In [1]: import numpy as np

In [2]: from numpy import linalg as LA

In [3]: np.set_printoptions(suppress=True, linewidth=120)

In [4]: J = np.load("m.npy")

In [5]: J
Out[5]: 
array([[ 60,   1,   3,   1,   0,   2,   0,   1,   3,   1,   1],
       [  3,  60,   3,   1,   3,   1,   0,   0,   0,   1,   3],
       [  2,   1,  20,   1,   0,   3,   0,   1,   2,   0,   2],
       [  0,   0,   3,  22,   1,   2,   3,   0,   0,   2,   2],
       [  0,   1,   2,   0,  43,   1,   2,   2,   3,   2,   3],
       [  1,   0,   0,   0,   3,  21,   0,   3,   2,   3,   1],
       [  2,   2,   1,   3,   2,   3, -17,   2,   3,   3,   0],
       [  3,   2,   0,   1,   2,   3,   2,  61,   1,   2,   3],
       [  2,   1,   2,   3,   3,   3,   0,   3,  63,   2,   2],
       [  2,   0,   3,   2,   1,   3,   2,   0,   3,  22,   3],
       [  1,   0,   2,   3,   2,   3,   2,   2,   2,   0,  22]])

In [6]: x = np.array([1, 0, 1, 2, 3, 2, 0, 3, 1, 2, 2])

In [7]: y = J @ x

In [8]: y
Out[8]: array([ 79,  27,  39,  62, 152,  71,  36, 211, 105,  71,  73])

In [9]: np.round(LA.solve(J, 4 * y), 2) + 0
Out[9]: array([ 4.,  0.,  4.,  8., 12.,  8.,  0., 12.,  4.,  8.,  8.])

In [10]: data = np.loadtxt("x.csv", delimiter=",")

In [11]: data
Out[11]: 
array([[ 1.37, -0.34,  1.84,  3.7 ,  0.33,  1.12, -0.01, -0.52, -1.78,  1.05],
       [ 0.29, -0.3 , -0.33,  0.25,  1.04,  1.02,  1.17,  0.78, -4.48,  0.71],
       [ 2.69,  0.56,  0.19, -0.97, -1.66, -1.63,  2.89,  1.28,  0.13,  1.03],
       [ 1.35, -0.31,  1.81, -2.88,  0.  , -0.02, -2.25, -0.34, -0.28, -2.51],
       [-2.32,  2.22, -0.2 , -1.29,  2.5 , -0.13,  1.68, -1.6 ,  0.81, -0.81],
       [ 2.83, -2.87, -0.01,  1.84,  1.85, -0.57, -0.59,  0.58,  0.92, -0.31],
       [-0.69,  0.33, -2.36,  0.62,  2.32,  2.17,  0.15,  2.15, -1.77,  0.78],
       [ 0.11,  2.12, -0.55, -1.09, -0.16,  1.91, -2.44, -2.65, -1.12,  1.04],
       [-1.21, -1.84, -0.39, -0.36,  2.12,  0.17, -0.31,  0.01,  2.26, -3.18],
       [-2.38, -0.69, -1.53,  2.3 ,  0.07, -1.1 ,  0.14, -1.52, -2.52, -1.16],
       [-1.68, -2.62,  0.76, -0.72, -1.34,  0.02,  0.85, -2.34,  2.23, -1.12],
       [-0.02, -1.71,  0.83,  0.81, -2.1 ,  1.39, -0.09, -3.09, -0.62,  2.11],
       [-0.15,  2.8 , -1.09,  2.54, -0.79,  1.16, -1.72,  0.72, -2.02, -0.03],
       [ 2.75, -0.88,  0.37,  0.57, -1.87, -0.72,  2.77, -1.25, -0.91,  1.44],
       [ 0.55,  0.34,  0.82, -1.43, -0.45, -1.11, -3.65,  2.02,  1.14,  1.31],
       [ 1.26,  0.4 ,  2.41, -0.37,  0.98,  0.32, -2.81,  2.13,  0.49,  1.89],
       [-1.73, -1.27,  1.82,  0.68,  0.15, -3.4 , -0.49,  1.76, -0.29, -1.26],
       [-0.37, -1.2 , -0.05,  1.09,  2.43,  1.  , -2.51,  1.37, -1.51, -2.21],
       [ 2.65,  0.9 ,  2.35,  0.15,  0.99,  2.63, -1.05, -1.23,  0.97, -0.4 ],
       [-2.44, -1.86, -0.38,  0.19,  2.89, -1.35, -1.44,  1.17, -1.24, -0.47],
       [-0.96,  1.99, -0.47, -0.96, -1.07,  3.16, -0.35,  2.33,  0.13,  1.51],
       [-0.61,  0.73,  0.69,  0.21, -3.59, -2.89, -0.62,  1.24, -0.31,  0.56],
       [ 3.6 ,  1.33, -1.79, -0.74,  1.48, -0.1 ,  0.96, -0.62,  1.72, -0.12],
       [ 0.35,  1.61, -0.33,  3.5 , -0.3 , -0.45,  1.26,  2.12,  1.83,  0.49],
       [ 0.48,  1.29, -2.08,  0.21, -0.68, -0.6 ,  3.49,  1.52,  1.67,  0.83],
       [ 0.04, -1.99, -0.05,  0.37, -2.42, -1.81, -1.34,  1.86, -0.63, -2.47],
       [-0.95, -2.6 ,  0.12, -1.78, -2.07,  1.34, -0.18, -1.85, -1.37, -1.66],
       [-2.37,  0.81,  1.25, -1.75, -0.31, -1.09, -0.04,  2.09,  1.16,  2.67],
       [-1.53,  1.1 , -0.34,  0.16, -1.24, -1.6 ,  1.83,  1.  ,  3.32, -1.37],
       [ 0.01,  2.62, -0.87,  1.03, -0.71, -0.74, -3.84, -0.19, -0.57, -0.39],
       [ 2.58, -0.62,  2.32, -0.2 ,  1.47,  0.15,  0.1 ,  3.21, -0.17,  0.05],
       [ 2.86, -1.41, -1.98, -2.11,  0.12,  0.21,  1.67,  0.28, -0.92,  1.64],
       [-2.72, -1.49, -1.27, -1.48,  0.4 ,  1.18, -2.18, -0.5 , -1.64, -1.52]])

In [12]: x = np.array([0, 0, 1, 1, 1, 1, 0, 2, 2, 1, 2])

In [13]: a = np.maximum(J @ x, 0)

In [14]: np.round(np.tanh(J @ x), 2)
Out[14]: array([1., 1., 1., 1., 1., 1., 1., 1., 1., 1., 1.])

In [15]: J.T @ a
Out[15]: array([ 2076,  1484,  1579,  1737,  3882,  2344,   342,  9329, 10233,  1931,  2634])

In [16]: np.flatnonzero(a > 1e-9)
Out[16]: array([ 0,  1,  2,  3,  4,  5,  6,  7,  8,  9, 10])

In [17]: np.maximum(J @ (3 * x), 0)
Out[17]: array([ 51,  45, 102, 102, 192, 117,  66, 414, 447, 129, 186])

In [18]: Xc = data - data.mean(axis=0)

In [19]: Uu, sv, VT = LA.svd(Xc, full_matrices=False)

In [20]: (np.sign(Uu[:, 0]) == np.sign(Uu[0, 0])).astype(int)
Out[20]: array([1, 0, 1, 0, 0, 1, 0, 0, 0, 0, 0, 1, 0, 1, 0, 1, 0, 0, 1, 0, 1, 1, 1, 1, 1, 0, 0, 1, 1, 0, 1, 1, 0])

In [21]: np.abs(Uu[:, 0]).argmax()
Out[21]: np.int64(2)

In [22]: np.searchsorted(np.cumsum(sv ** 2) / (sv ** 2).sum(), 0.9) + 1
Out[22]: np.int64(8)

In [23]: np.round(Xc.mean(axis=0), 2) + 0
Out[23]: array([0., 0., 0., 0., 0., 0., 0., 0., 0., 0.])

In [24]: rng = np.random.default_rng(67)

In [25]: A = np.triu(rng.random((11, 11)) < 0.2, 1).astype(int)

In [26]: A = A + A.T

In [27]: A
Out[27]: 
array([[0, 1, 0, 0, 0, 0, 0, 0, 1, 0, 0],
       [1, 0, 0, 0, 0, 0, 0, 0, 0, 0, 0],
       [0, 0, 0, 0, 0, 1, 1, 0, 0, 0, 1],
       [0, 0, 0, 0, 0, 0, 1, 0, 0, 0, 0],
       [0, 0, 0, 0, 0, 1, 0, 1, 0, 1, 0],
       [0, 0, 1, 0, 1, 0, 0, 0, 1, 0, 0],
       [0, 0, 1, 1, 0, 0, 0, 0, 1, 1, 0],
       [0, 0, 0, 0, 1, 0, 0, 0, 0, 0, 0],
       [1, 0, 0, 0, 0, 1, 1, 0, 0, 0, 0],
       [0, 0, 0, 0, 1, 0, 1, 0, 0, 0, 0],
       [0, 0, 1, 0, 0, 0, 0, 0, 0, 0, 0]])

In [28]: r0 = np.array([0, -4, 1])

In [29]: np.convolve(A[10], r0)
Out[29]: array([ 0,  0,  0, -4,  1,  0,  0,  0,  0,  0,  0,  0,  0])

In [30]: np.correlate(A[10], A[9], "full")
Out[30]: array([0, 0, 0, 0, 0, 0, 1, 0, 1, 0, 0, 0, 0, 0, 0, 0, 0, 0, 0, 0, 0])

In [31]: np.trace(A @ A @ A) // 6
Out[31]: np.int64(0)

In [32]: np.argwhere(np.triu(A))
Out[32]: 
array([[ 0,  1],
       [ 0,  8],
       [ 2,  5],
       [ 2,  6],
       [ 2, 10],
       [ 3,  6],
       [ 4,  5],
       [ 4,  7],
       [ 4,  9],
       [ 5,  8],
       [ 6,  8],
       [ 6,  9]])

In [33]: A.sum(axis=0)
Out[33]: array([2, 1, 3, 1, 3, 3, 4, 1, 3, 2, 1])

In [34]: Lm = np.diag(A.sum(axis=1)) - A

In [35]: LA.matrix_rank(Lm)
Out[35]: np.int64(10)

In [36]: np.round(LA.eigvalsh(Lm), 2) + 0
Out[36]: array([0.  , 0.31, 0.51, 0.69, 1.3 , 1.74, 2.38, 3.09, 3.61, 4.67, 5.69])

In [37]: (LA.eigvalsh(Lm) < 1e-8).sum()
Out[37]: np.int64(1)

In [38]: Lm @ np.ones(11)
Out[38]: array([0., 0., 0., 0., 0., 0., 0., 0., 0., 0., 0.])

In [39]: round(LA.det(Lm[1:, 1:]))
Out[39]: 16

In [40]: Lm
Out[40]: 
array([[ 2, -1,  0,  0,  0,  0,  0,  0, -1,  0,  0],
       [-1,  1,  0,  0,  0,  0,  0,  0,  0,  0,  0],
       [ 0,  0,  3,  0,  0, -1, -1,  0,  0,  0, -1],
       [ 0,  0,  0,  1,  0,  0, -1,  0,  0,  0,  0],
       [ 0,  0,  0,  0,  3, -1,  0, -1,  0, -1,  0],
       [ 0,  0, -1,  0, -1,  3,  0,  0, -1,  0,  0],
       [ 0,  0, -1, -1,  0,  0,  4,  0, -1, -1,  0],
       [ 0,  0,  0,  0, -1,  0,  0,  1,  0,  0,  0],
       [-1,  0,  0,  0,  0, -1, -1,  0,  3,  0,  0],
       [ 0,  0,  0,  0, -1,  0, -1,  0,  0,  2,  0],
       [ 0,  0, -1,  0,  0,  0,  0,  0,  0,  0,  1]])

In [41]: evals, evecs = LA.eigh(A)

In [42]: np.round(np.abs(evecs[:, -1]), 2)
Out[42]: array([0.18, 0.07, 0.39, 0.18, 0.31, 0.41, 0.48, 0.12, 0.4 , 0.3 , 0.15])

In [43]: np.round(LA.eigvalsh(A + -2 * np.eye(11)), 2)
Out[43]: array([-4.48, -3.9 , -3.3 , -2.73, -2.34, -2.  , -1.59, -1.  , -0.74, -0.57,  0.66])

In [44]: (evals > 1e-8).sum(), (evals < -1e-8).sum()
Out[44]: (np.int64(5), np.int64(5))

In [45]: np.unique(evals.round(6) + 0, return_counts=True)[1]
Out[45]: array([1, 1, 1, 1, 1, 1, 1, 1, 1, 1, 1])

In [46]: round(float(evals.sum()), 2), np.trace(A)
Out[46]: (-0.0, np.int64(0))

In [47]: evals.round(2) + 0
Out[47]: array([-2.48, -1.9 , -1.3 , -0.73, -0.34,  0.  ,  0.41,  1.  ,  1.26,  1.43,  2.66])

In [48]: np.round(LA.eigvalsh(A @ A), 2) + 0
Out[48]: array([0.  , 0.12, 0.17, 0.54, 1.  , 1.59, 1.69, 2.05, 3.61, 6.17, 7.07])
